$ python -q
>>> import numpy as np
>>> import numpy.linalg as la
>>> np.set_printoptions(precision=2, suppress=True, linewidth=100)
>>> W0 = np.array([[4, 4, 0], [5, 5, 0], [0, 5, 2]])
>>> W0[0] = W0[1]
>>> W0
array([[5, 5, 0],
       [5, 5, 0],
       [0, 5, 2]])
>>> U, sv, Vh = la.svd(W0)
>>> np.argmax(sv[:-1] / (sv[1:] + 1e-6)) + 1
np.int64(2)
>>> sv
array([10.71,  3.79,  0.  ])
>>> A2 = U[:, :2] @ np.diag(sv[:2]) @ Vh[:2]
>>> A2.round(2) + 0
array([[5., 5., 0.],
       [5., 5., 0.],
       [0., 5., 2.]])
>>> round(float(np.abs(W0 - A2).max()), 2)
0.0
>>> la.matrix_rank(W0, rtol=0.05)
np.int64(2)
>>> np.round(la.norm(W0 - A2) / la.norm(W0), 2)
np.float64(0.0)
>>> round(float(la.norm(W0 - A2, 2)), 2), sv[2]
(0.0, np.float64(0.0))
>>> U, sv, Vh = la.svd(W0)
>>> vecs = Vh[:(sv > 1e-8).sum()]
>>> rng = np.random.default_rng(638)
>>> x0 = W0[1] + 2 * W0[0] + rng.integers(2) * np.eye(3)[0]
>>> x0
array([16., 15.,  0.])
>>> np.allclose(vecs.T @ vecs @ x0, x0)
False
>>> round(la.norm(x0 - vecs.T @ vecs @ x0), 2)
np.float64(0.35)
>>> la.matrix_rank(np.vstack([W0, x0]))
np.int64(3)
>>> mat = np.load("sample13.npy")
>>> mat
array([[ 0.2 ,  0.7 , -1.62, -0.9 ,  1.5 ,  1.4 ],
       [ 1.2 ,  0.3 , -1.67, -2.4 ,  1.7 , -0.5 ],
       [-0.2 ,  1.3 , -0.63, -1.  ,  0.7 , -1.1 ],
       [ 0.1 ,  0.  ,  0.18, -0.8 , -0.2 , -1.2 ],
       [-0.7 , -0.7 ,  0.65,  0.6 , -0.6 , -1.9 ],
       [-0.9 , -1.8 , -0.21,  0.5 ,  0.3 , -1.2 ],
       [ 0.6 ,  1.  , -0.18, -0.8 ,  0.  , -0.6 ],
       [ 0.  , -0.1 ,  2.08,  1.1 , -2.  , -0.7 ],
       [-0.2 ,  0.2 , -1.06,  0.  ,  1.  ,  0.1 ],
       [-0.6 , -0.7 , -0.93, -0.3 ,  1.1 ,  0.6 ],
       [-1.6 , -0.9 ,  0.9 ,  1.2 , -1.  , -0.8 ],
       [-0.4 ,  0.5 , -0.9 , -0.9 ,  0.8 , -0.8 ],
       [-0.3 ,  0.3 , -2.67,  0.7 ,  2.7 ,  0.5 ],
       [ 0.3 ,  1.1 ,  0.15,  0.  , -0.1 ,  0.1 ],
       [ 1.1 ,  0.2 ,  0.73,  0.1 , -0.6 , -0.6 ],
       [ 0.9 , -0.5 , -0.68, -1.6 ,  0.9 , -0.1 ],
       [-0.6 ,  1.  , -0.84, -0.1 ,  0.9 ,  0.5 ],
       [ 1.6 ,  0.8 , -0.13,  0.6 ,  0.  ,  1.5 ],
       [-0.5 ,  1.2 ,  0.18,  2.1 , -0.2 , -0.2 ],
       [ 0.4 ,  0.9 ,  0.43,  2.6 , -0.4 , -0.9 ],
       [ 0.7 ,  1.1 ,  0.77, -0.6 , -0.9 , -1.3 ],
       [-0.6 ,  0.4 , -0.15,  0.4 ,  0.2 ,  1.  ],
       [-1.6 ,  0.6 ,  0.72,  0.5 , -0.6 , -1.6 ],
       [ 0.1 , -0.7 , -0.93,  1.2 ,  0.9 ,  0.  ],
       [-0.8 , -0.5 , -0.08,  0.3 ,  0.1 ,  0.6 ],
       [-0.8 , -0.2 ,  0.83,  0.6 , -0.8 , -1.1 ],
       [ 0.7 ,  0.7 , -0.08,  1.1 ,  0.1 , -0.2 ],
       [-0.5 , -1.1 ,  1.25,  1.8 , -1.2 , -0.4 ],
       [-0.3 , -0.1 ,  0.43,  0.5 , -0.5 ,  0.6 ],
       [-0.6 ,  0.3 , -1.33,  0.7 ,  1.2 , -0.8 ],
       [-0.9 , -2.5 , -0.88, -1.3 ,  0.9 , -0.3 ],
       [-0.5 ,  0.3 , -0.5 , -0.7 ,  0.5 ,  0.2 ]])
>>> A2 = np.c_[mat[:, :3] @ np.array([[3, 3, 2], [3, 1, 0], [1, 1, 3]]), np.array([3, 3, 0, 0, 1, 2, 2, 0, 0, 1, 0, 2, 1, 0, 3, 0, 0, 3, 3, 2, 1, 1, 0, 3, 1, 2, 3, 1, 3, 3, 2, 2])]
>>> A2
array([[  1.08,  -0.32,  -4.46,   3.  ],
       [  2.83,   2.23,  -2.61,   3.  ],
       [  2.67,   0.07,  -2.29,   0.  ],
       [  0.48,   0.48,   0.74,   0.  ],
       [ -3.55,  -2.15,   0.55,   1.  ],
       [ -8.31,  -4.71,  -2.43,   2.  ],
       [  4.62,   2.62,   0.66,   2.  ],
       [  1.78,   1.98,   6.24,   0.  ],
       [ -1.06,  -1.46,  -3.58,   0.  ],
       [ -4.83,  -3.43,  -3.99,   1.  ],
       [ -6.6 ,  -4.8 ,  -0.5 ,   0.  ],
       [ -0.6 ,  -1.6 ,  -3.5 ,   2.  ],
       [ -2.67,  -3.27,  -8.61,   1.  ],
       [  4.35,   2.15,   1.05,   0.  ],
       [  4.63,   4.23,   4.39,   3.  ],
       [  0.52,   1.52,  -0.24,   0.  ],
       [  0.36,  -1.64,  -3.72,   0.  ],
       [  7.07,   5.47,   2.81,   3.  ],
       [  2.28,  -0.12,  -0.46,   3.  ],
       [  4.33,   2.53,   2.09,   2.  ],
       [  6.17,   3.97,   3.71,   1.  ],
       [ -0.75,  -1.55,  -1.65,   1.  ],
       [ -2.28,  -3.48,  -1.04,   0.  ],
       [ -2.73,  -1.33,  -2.59,   3.  ],
       [ -3.98,  -2.98,  -1.84,   1.  ],
       [ -2.17,  -1.77,   0.89,   2.  ],
       [  4.12,   2.72,   1.16,   3.  ],
       [ -3.55,  -1.35,   2.75,   1.  ],
       [ -0.77,  -0.57,   0.69,   3.  ],
       [ -2.23,  -2.83,  -5.19,   3.  ],
       [-11.08,  -6.08,  -4.44,   2.  ],
       [ -1.1 ,  -1.7 ,  -2.5 ,   2.  ]])
>>> la.norm(la.qr(mat)[0].T @ A2, axis=0) ** 2 / ((A2 ** 2).sum(axis=0) + 1e-12)
array([1.  , 1.  , 1.  , 0.32])
>>> la.matrix_rank(np.c_[mat, A2])
np.int64(7)
